% python3 -q
>>> import numpy as np
>>> from numpy import linalg as LA
>>> np.set_printoptions(precision=3, suppress=True, linewidth=120, legacy="1.25")
>>> X = np.load("run7.npy")
>>> X
array([[1.   , 0.   , 0.   , 0.   , 0.   ],
       [0.5  , 0.5  , 0.   , 0.   , 0.   ],
       [0.   , 0.5  , 0.5  , 0.   , 0.   ],
       [0.   , 0.   , 0.333, 0.333, 0.333],
       [0.   , 0.333, 0.   , 0.333, 0.333]])
>>> rank = LA.matrix_rank(X)
>>> rank
4
>>> N = LA.svd(X)[2][rank:].T
>>> [int(LA.matrix_rank(X[:i])) for i in range(1, len(X) + 1)]
[1, 2, 3, 4, 4]
>>> LA.matrix_rank(X.T @ X), LA.matrix_rank(X @ X.T)
(4, 4)
>>> np.allclose(X @ N, 0)
True
>>> U, sv, VT = LA.svd(X)
>>> vecs = VT[:(sv > 1e-8).sum()]
>>> rng = np.random.default_rng(182)
>>> vec = X[0] + 4 * X[4] + rng.integers(2) * np.eye(5)[0]
>>> vec
array([2.   , 1.333, 0.   , 1.333, 1.333])
>>> LA.matrix_rank(np.vstack([X, vec]))
4
>>> np.allclose(vecs.T @ vecs @ vec, vec)
True
>>> round(float(LA.norm(vec - vecs.T @ vecs @ vec)), 3)
0.0
>>> proj = np.triu(np.array([[-3, -2, 2, 0, -2],
...     [1, -1, 3, -2, -2],
...     [3, 1, -1, -3, -2],
...     [-1, 1, -3, 2, -2],
...     [1, -3, 2, -3, -1]]), 1) + np.eye(5)
>>> other = proj @ X @ LA.inv(proj)
>>> other.round(3) + 0
array([[  0.   ,  -0.667,   3.   ,   7.   ,  18.   ],
       [  0.5  ,   2.333,  -7.167, -18.167, -46.333],
       [  0.   ,  -0.167,   0.   ,  -2.   ,  -6.   ],
       [  0.   ,  -0.667,   2.333,   5.333,  13.667],
       [  0.   ,   0.333,  -1.   ,  -2.   ,  -5.   ]])
>>> LA.matrix_rank(other)
4
>>> U, sv, VT = LA.svd(X)
>>> np.argmax(sv[:-1] / (sv[1:] + 1e-6)) + 1
4
>>> other = U[:, :4] @ np.diag(sv[:4]) @ VT[:4]
>>> np.round(LA.norm(X - other, 2), 3), round(float(sv[4]), 3)
(0.0, 0.0)
>>> round(LA.norm(X - other) / LA.norm(X), 3)
0.0
>>> LA.matrix_rank(X, rtol=0.05)
4
>>> X.sum(axis=1)
array([1., 1., 1., 1., 1.])
>>> LA.matrix_power(X, 2)
array([[1.   , 0.   , 0.   , 0.   , 0.   ],
       [0.75 , 0.25 , 0.   , 0.   , 0.   ],
       [0.25 , 0.5  , 0.25 , 0.   , 0.   ],
       [0.   , 0.278, 0.278, 0.222, 0.222],
       [0.167, 0.278, 0.111, 0.222, 0.222]])
>>> np.sort(np.abs(LA.eigvals(X)))[::-1]
array([1.   , 0.667, 0.5  , 0.5  , 0.   ])
>>> np.round(LA.matrix_power(X, 100), 3) + 0
array([[1., 0., 0., 0., 0.],
       [1., 0., 0., 0., 0.],
       [1., 0., 0., 0., 0.],
       [1., 0., 0., 0., 0.],
       [1., 0., 0., 0., 0.]])
>>> p = np.eye(5)[3]
>>> for _ in range(6):
...     p = p @ X
...     print(p.round(3))
... 
[0.    0.    0.333 0.333 0.333]
[0.    0.278 0.278 0.222 0.222]
[0.139 0.352 0.213 0.148 0.148]
[0.315 0.332 0.156 0.099 0.099]
[0.481 0.277 0.111 0.066 0.066]
[0.619 0.216 0.077 0.044 0.044]
>>> data = np.load("test11.npy")
>>> data
array([[-2,  0,  0,  0,  0,  0, -1, -1],
       [ 0,  0,  0,  2,  0,  2,  0,  0],
       [ 0,  0,  0, -2,  0, -1,  3,  0],
       [ 0,  2,  0,  0,  0,  0,  0,  1],
       [-3,  0,  0,  0,  0,  1,  0,  0],
       [ 0,  0,  0,  0,  1,  0,  0,  0]])
>>> C2 = data.T @ data
>>> np.diag(C2)
array([13,  4,  0,  8,  1,  6, 10,  2])
>>> LA.svd(data, compute_uv=False) ** 2
array([19.538, 12.594,  5.605,  4.802,  1.   ,  0.462])
>>> U, sv, VT = LA.svd(data, full_matrices=False)
>>> np.abs(U[:, 0]).round(6).argmax()
2
>>> np.round(VT @ VT.T, 3) + 0
array([[1., 0., 0., 0., 0., 0.],
       [0., 1., 0., 0., 0., 0.],
       [0., 0., 1., 0., 0., 0.],
       [0., 0., 0., 1., 0., 0.],
       [0., 0., 0., 0., 1., 0.],
       [0., 0., 0., 0., 0., 1.]])
>>> np.round(U.T @ data @ VT.T, 3) + 0
array([[4.42 , 0.   , 0.   , 0.   , 0.   , 0.   ],
       [0.   , 3.549, 0.   , 0.   , 0.   , 0.   ],
       [0.   , 0.   , 2.367, 0.   , 0.   , 0.   ],
       [0.   , 0.   , 0.   , 2.191, 0.   , 0.   ],
       [0.   , 0.   , 0.   , 0.   , 1.   , 0.   ],
       [0.   , 0.   , 0.   , 0.   , 0.   , 0.68 ]])
>>> np.allclose(U * sv @ VT, data)
True
>>> np.cumsum(sv ** 2) / np.sum(sv ** 2)
array([0.444, 0.73 , 0.858, 0.967, 0.989, 1.   ])
>>> U.shape, sv.shape, VT.shape
((6, 6), (6,), (6, 8))
>>> sv / sv[0]
array([1.   , 0.803, 0.536, 0.496, 0.226, 0.154])
>>> theta = np.radians(36)
>>> r_ = np.eye(8)
>>> r_[4, 4] = r_[7, 7] = np.cos(theta)
>>> r_[4, 7], r_[7, 4] = -np.sin(theta), np.sin(theta)
>>> r_
array([[ 1.   ,  0.   ,  0.   ,  0.   ,  0.   ,  0.   ,  0.   ,  0.   ],
       [ 0.   ,  1.   ,  0.   ,  0.   ,  0.   ,  0.   ,  0.   ,  0.   ],
       [ 0.   ,  0.   ,  1.   ,  0.   ,  0.   ,  0.   ,  0.   ,  0.   ],
       [ 0.   ,  0.   ,  0.   ,  1.   ,  0.   ,  0.   ,  0.   ,  0.   ],
       [ 0.   ,  0.   ,  0.   ,  0.   ,  0.809,  0.   ,  0.   , -0.588],
       [ 0.   ,  0.   ,  0.   ,  0.   ,  0.   ,  1.   ,  0.   ,  0.   ],
       [ 0.   ,  0.   ,  0.   ,  0.   ,  0.   ,  0.   ,  1.   ,  0.   ],
       [ 0.   ,  0.   ,  0.   ,  0.   ,  0.588,  0.   ,  0.   ,  0.809]])
>>> other = data @ r_.T
>>> round(float(LA.det(r_)), 3), round(np.trace(r_), 3)
(1.0, 7.618)
>>> other = np.array([[0, 3, 3, 3, -2, -2, 1], [0, -1, 3, 0, 3, 2, 0]])
>>> feats = other.T @ other
>>> feats
array([[ 0,  0,  0,  0,  0,  0,  0],
       [ 0, 10,  6,  9, -9, -8,  3],
       [ 0,  6, 18,  9,  3,  0,  3],
       [ 0,  9,  9,  9, -6, -6,  3],
       [ 0, -9,  3, -6, 13, 10, -2],
       [ 0, -8,  0, -6, 10,  8, -2],
       [ 0,  3,  3,  3, -2, -2,  1]])
>>> (feats != 0).astype(int)
array([[0, 0, 0, 0, 0, 0, 0],
       [0, 1, 1, 1, 1, 1, 1],
       [0, 1, 1, 1, 1, 0, 1],
       [0, 1, 1, 1, 1, 1, 1],
       [0, 1, 1, 1, 1, 1, 1],
       [0, 1, 0, 1, 1, 1, 1],
       [0, 1, 1, 1, 1, 1, 1]])
>>> round(LA.det(feats), 3)
0.0
>>> np.flatnonzero(LA.matrix_power((feats != 0) + (feats.T != 0) + np.eye(7), 7)[6])
array([1, 2, 3, 4, 5, 6])
>>> LA.lstsq(feats[:-1].T, feats[-1])[2]
2
>>> np.unique(feats.round(6), axis=0).shape
(7, 7)
>>> round(float(np.trace(LA.pinv(feats) @ feats)), 3)
2.0
>>> w, vecs = LA.eigh(feats)
>>> LA.eigvalsh(feats + -3 * np.eye(7))
array([-3.   , -3.   , -3.   , -3.   , -3.   , 18.868, 34.132])
>>> np.round(vecs.T @ vecs, 3) + 0
array([[1., 0., 0., 0., 0., 0., 0.],
       [0., 1., 0., 0., 0., 0., 0.],
       [0., 0., 1., 0., 0., 0., 0.],
       [0., 0., 0., 1., 0., 0., 0.],
       [0., 0., 0., 0., 1., 0., 0.],
       [0., 0., 0., 0., 0., 1., 0.],
       [0., 0., 0., 0., 0., 0., 1.]])
>>> (w > 1e-8).sum(), (w < -1e-8).sum()
(2, 0)
>>> other = np.array([[-5, -5], [1, 0]])
>>> basis = np.kron(other, X)
>>> round(float(LA.norm(basis, 2)), 3), round(LA.norm(other, 2) * LA.norm(X, 2), 3)
(8.254, 8.254)
>>> A = np.loadtxt("sample11.csv", delimiter=",")
>>> A
array([[ 0.468, -0.319, -0.106, -0.745, -0.106, -0.319],
       [-0.319,  0.809, -0.064, -0.447, -0.064, -0.191],
       [-0.106, -0.064,  0.979, -0.149, -0.021, -0.064],
       [-0.745, -0.447, -0.149, -0.043, -0.149, -0.447],
       [-0.106, -0.064, -0.021, -0.149,  0.979, -0.064],
       [-0.319, -0.191, -0.064, -0.447, -0.064,  0.809]])
>>> w, vecs = LA.eigh(A)
>>> vec = np.array([1, 0, 1, 4, 4, 3])
>>> LA.eigvalsh(A[1:, 1:])
array([-0.468,  1.   ,  1.   ,  1.   ,  1.   ])
>>> np.round(vecs * np.abs(w) @ vecs.T, 3) + 0
array([[1., 0., 0., 0., 0., 0.],
       [0., 1., 0., 0., 0., 0.],
       [0., 0., 1., 0., 0., 0.],
       [0., 0., 0., 1., 0., 0.],
       [0., 0., 0., 0., 1., 0.],
       [0., 0., 0., 0., 0., 1.]])
